% python3 -q
>>> import numpy as np
>>> from numpy import linalg as LA
>>> np.set_printoptions(precision=1, suppress=True, linewidth=200, legacy="1.25")
>>> feats = np.array([[-1, 1, 0], [1, -1, 1], [0, 1, -1]])
>>> # symmetric, so the eigenvalues are real
>>> round(float(np.abs(LA.eigvals(feats)).max()), 1)
2.4
>>> feats @ feats
array([[ 2, -2,  1],
       [-2,  3, -2],
       [ 1, -2,  2]])
>>> np.allclose(feats, feats.T)
True
>>> np.sort(np.abs(LA.eigvals(feats)))
array([0.4, 1. , 2.4])
>>> np.allclose(feats @ feats.T, feats.T @ feats)
True
>>> np.round(LA.det(feats), 1)
1.0
>>> (feats - feats.T) / 2
array([[0., 0., 0.],
       [0., 0., 0.],
       [0., 0., 0.]])
>>> LA.matrix_power(feats, 4)
array([[  9, -12,   8],
       [-12,  17, -12],
       [  8, -12,   9]])
>>> np.trace(feats)
-3
>>> evals, V = LA.eigh(feats)
>>> vec = np.array([-4, -1, 3])
>>> vec @ feats @ vec
-24
>>> V * np.maximum(evals, 0) @ V.T
array([[0.1, 0.1, 0.1],
       [0.1, 0.2, 0.1],
       [0.1, 0.1, 0.1]])
>>> m1 = np.loadtxt("x.csv", delimiter=",")
>>> m1
array([[-18.,   4.,   2., -18.,   4.,   2.],
       [ -2.,  16.,  16.,  -2.,  16.,  16.],
       [-14.,  -6.,  10., -14.,  -6.,  10.],
       [  9.,  -2.,  -1.,  -9.,   2.,   1.],
       [  1.,  -8.,  -8.,  -1.,   8.,   8.],
       [  7.,   3.,  -5.,  -7.,  -3.,   5.]])
>>> O, V = LA.qr(m1[:, :3])[0], LA.qr(m1[:, 3:])[0]
>>> sv = LA.svd(O.T @ V, compute_uv=False)
>>> (sv > 0.9).sum()
0
>>> sv
array([0.6, 0.6, 0.6])
>>> np.degrees(np.arccos(sv.clip(0, 1)))
array([53.1, 53.1, 53.1])
>>> rng = np.random.default_rng(26)
>>> lab = rng.permutation(6)
>>> lab
array([0, 3, 5, 2, 1, 4])
>>> A2 = m1[lab][:, lab]
>>> np.sort(np.abs(LA.eigvals(A2)))
array([16.7, 16.7, 16.7, 16.7, 17.7, 17.7])
>>> A2
array([[-18., -18.,   2.,   2.,   4.,   4.],
       [  9.,  -9.,   1.,  -1.,  -2.,   2.],
       [  7.,  -7.,   5.,  -5.,   3.,  -3.],
       [-14., -14.,  10.,  10.,  -6.,  -6.],
       [ -2.,  -2.,  16.,  16.,  16.,  16.],
       [  1.,  -1.,   8.,  -8.,  -8.,   8.]])
>>> E = np.loadtxt("data.csv", delimiter=",")
>>> E
array([[  5.,   7.,  -5.,   7.],
       [ 15.,  21., -15.,  21.],
       [ 15.,  21., -15.,  21.]])
>>> # rank 1
>>> round(float(LA.norm(E, 2) / LA.norm(E)), 1)
1.0
>>> [round(float(x), 1) for x in LA.svd(E, compute_uv=False)[:3]]
[53.0, 0.0, 0.0]
>>> left, sv, Vt = LA.svd(E)
>>> np.argmax(sv[:-1] / (sv[1:] + 1e-6)) + 1
1
>>> A2 = left[:, :1] @ np.diag(sv[:1]) @ Vt[:1]
>>> LA.matrix_rank(E, rtol=0.05)
1
>>> A2
array([[  5.,   7.,  -5.,   7.],
       [ 15.,  21., -15.,  21.],
       [ 15.,  21., -15.,  21.]])
>>> round(float(LA.norm(E - A2, 2)), 1), round(float(sv[1]), 1)
(0.0, 0.0)
>>> np.argsort(-LA.norm(A2, axis=0).round(6), kind="stable")[:3]
array([1, 3, 0])
>>> LA.cond(A2) > 100
True
>>> [round(float(x), 1) for x in LA.svd(A2, compute_uv=False)[:3]]
[53.0, 0.0, 0.0]
>>> X = np.loadtxt("run18.csv", delimiter=",")
>>> X.round(1) + 0
array([[-0.4, -0.7,  0.1,  0.6],
       [ 0.6, -0.1,  0.8,  0. ],
       [-0.2, -0.6,  0.1, -0.8],
       [ 0.7, -0.4, -0.6,  0.1]])
>>> np.round(X @ X.T, 1) + 0
array([[1., 0., 0., 0.],
       [0., 1., 0., 0.],
       [0., 0., 1., 0.],
       [0., 0., 0., 1.]])
>>> round(X[:, 2] @ X[:, 3], 1)
0.0
>>> M = np.array([[4, 6, 3], [3, 5, 2]])
>>> [round(float(x), 1) for x in LA.svd(M, compute_uv=False)[:3]]
[9.9, 0.4]
>>> LA.matrix_rank(M, rtol=0.1)
1
>>> left, sv, Vt = LA.svd(M)
>>> sv
array([9.9, 0.4])
>>> A2 = left[:, :1] @ np.diag(sv[:1]) @ Vt[:1]
>>> round(float(LA.norm(M - A2, 2)), 1), round(sv[1], 1)
(0.4, 0.4)
>>> LA.matrix_rank(M, rtol=0.05)
1
>>> np.round(LA.norm(M - A2) / LA.norm(M), 1)
0.0
>>> left, sv, Vt = LA.svd(M, full_matrices=False)
>>> np.round(np.sqrt((sv ** 2).sum()), 1), round(LA.norm(M), 1)
(9.9, 9.9)
>>> np.round(sv / sv[0], 1) + 0
array([1., 0.])
>>> np.round(Vt @ Vt.T, 1) + 0
array([[1., 0.],
       [0., 1.]])
>>> np.abs(left[:, 0]).round(6).argmax()
0
>>> np.cumsum(sv ** 2) / np.sum(sv ** 2)
array([1., 1.])
>>> np.allclose(left * sv @ Vt, M)
True
>>> np.abs(Vt[0])
array([0.5, 0.8, 0.4])
>>> (sv > 1e-8).sum()
2
>>> hat = np.triu(np.array([[1, 0, -1, -1], [0, 0, 2, 2], [0, 2, -3, -1], [1, 1, -3, 3]]), 1) + np.eye(4)
>>> A2 = hat @ X @ LA.inv(hat)
>>> LA.matrix_rank(A2)
4
>>> K = np.load("layer13.npy")
>>> K
array([[-1, -1, -1, -2],
       [-1,  0, -2, -1],
       [ 2,  0,  2, -1],
       [-1,  0,  1,  1]])
>>> O = K.astype(float).copy()
>>> for j in range(4):
...     O[:, j] -= O[:, :j] @ (O[:, :j].T @ O[:, j])
...     O[:, j] /= LA.norm(O[:, j])
... 
>>> np.round(O.T @ K, 1) + 0
array([[2.6, 0.4, 2.3, 0. ],
       [0. , 0.9, 0.2, 2.2],
       [0. , 0. , 2.2, 1.2],
       [0. , 0. , 0. , 0.9]])
>>> K[0] @ K[2]
-2
>>> np.round(LA.norm(K, 1), 1), round(float(LA.norm(K, np.inf)), 1)
(6.0, 5.0)
>>> u, g = K[3], K[0]
>>> u @ u
3
>>> u @ g
-2
>>> pr = (u @ g) / (u @ u) * u
>>> g - pr
array([-1.7, -1. , -0.3, -1.3])
>>> round((g - pr) @ u, 1)
-0.0
>>> np.outer(u, g)
array([[ 1,  1,  1,  2],
       [ 0,  0,  0,  0],
       [-1, -1, -1, -2],
       [-1, -1, -1, -2]])
>>> F = np.array([[2, 0, 0, 0], [1, 3, 0, 0], [0, 0, 1, 0], [0, 0, 0, 0]])
>>> LA.matrix_rank(F - F[0, 0] * np.eye(4))
3
>>> A2 = np.array([[-4, 3], [-4, -2]])
>>> Z = np.kron(A2, F)
>>> round(float(LA.norm(Z, 2)), 1), round(float(LA.norm(A2, 2) * LA.norm(F, 2)), 1)
(18.7, 18.7)
>>> T = np.stack([F, 3 * F, F[::-1]])
>>> LA.matrix_rank(T)
array([3, 3, 3])
>>> LA.norm(T, axis=(1, 2))
array([ 3.9, 11.6,  3.9])
>>> T.shape
(3, 4, 4)
>>> T.sum(axis=0)
array([[ 8,  0,  0,  0],
       [ 4, 12,  1,  0],
       [ 1,  3,  4,  0],
       [ 2,  0,  0,  0]])
>>> LA.det(T)
array([0., 0., 0.])
>>> rank = LA.matrix_rank(F)
>>> rank
3
>>> N = LA.svd(F)[2][rank:].T
>>> [int(LA.matrix_rank(F[:, :j + 1])) for j in range(4)]
[1, 2, 3, 3]
>>> N.shape
(4, 1)
>>> N @ N.T
array([[0., 0., 0., 0.],
       [0., 0., 0., 0.],
       [0., 0., 0., 0.],
       [0., 0., 0., 1.]])
>>> [int(LA.matrix_rank(F[:i])) for i in range(1, len(F) + 1)]
[1, 2, 3, 3]
>>> lab = rng.permutation(4)
>>> lab
array([3, 1, 0, 2])
>>> A2 = F[lab][:, lab]
>>> np.allclose(A2, F)
False
>>> mat = np.diag(np.array([2, 2, 2]))
>>> mat
array([[2, 0, 0],
       [0, 2, 0],
       [0, 0, 2]])
>>> # triangular: eigenvalues sit on the diagonal
>>> np.round(LA.norm(mat), 1)
3.5
>>> np.unravel_index(np.abs(mat).argmax(), mat.shape)
(0, 0)
>>> mat.shape
(3, 3)
>>> mat.sum(axis=1)
array([2, 2, 2])
>>> np.count_nonzero(mat)
3
>>> vec = np.ones(3)
>>> for _ in range(4):
...     vec = mat @ vec
...     vec /= LA.norm(vec)
...     print(round(vec @ mat @ vec, 1))
... 
2.0
2.0
2.0
2.0
>>> round(LA.eigvalsh(mat)[-1], 1)
2.0
>>> vec
array([0.6, 0.6, 0.6])
>>> (LA.matrix_power((mat != 0) + (mat.T != 0) + np.eye(3), 3) > 0).astype(int)
array([[1, 0, 0],
       [0, 1, 0],
       [0, 0, 1]])
>>> np.flatnonzero(LA.matrix_power((mat != 0) + (mat.T != 0) + np.eye(3), 3)[0])
array([0])
>>> np.sort(LA.eigvals(mat).real)
array([2., 2., 2.])
>>> round(LA.det(mat), 1)
8.0
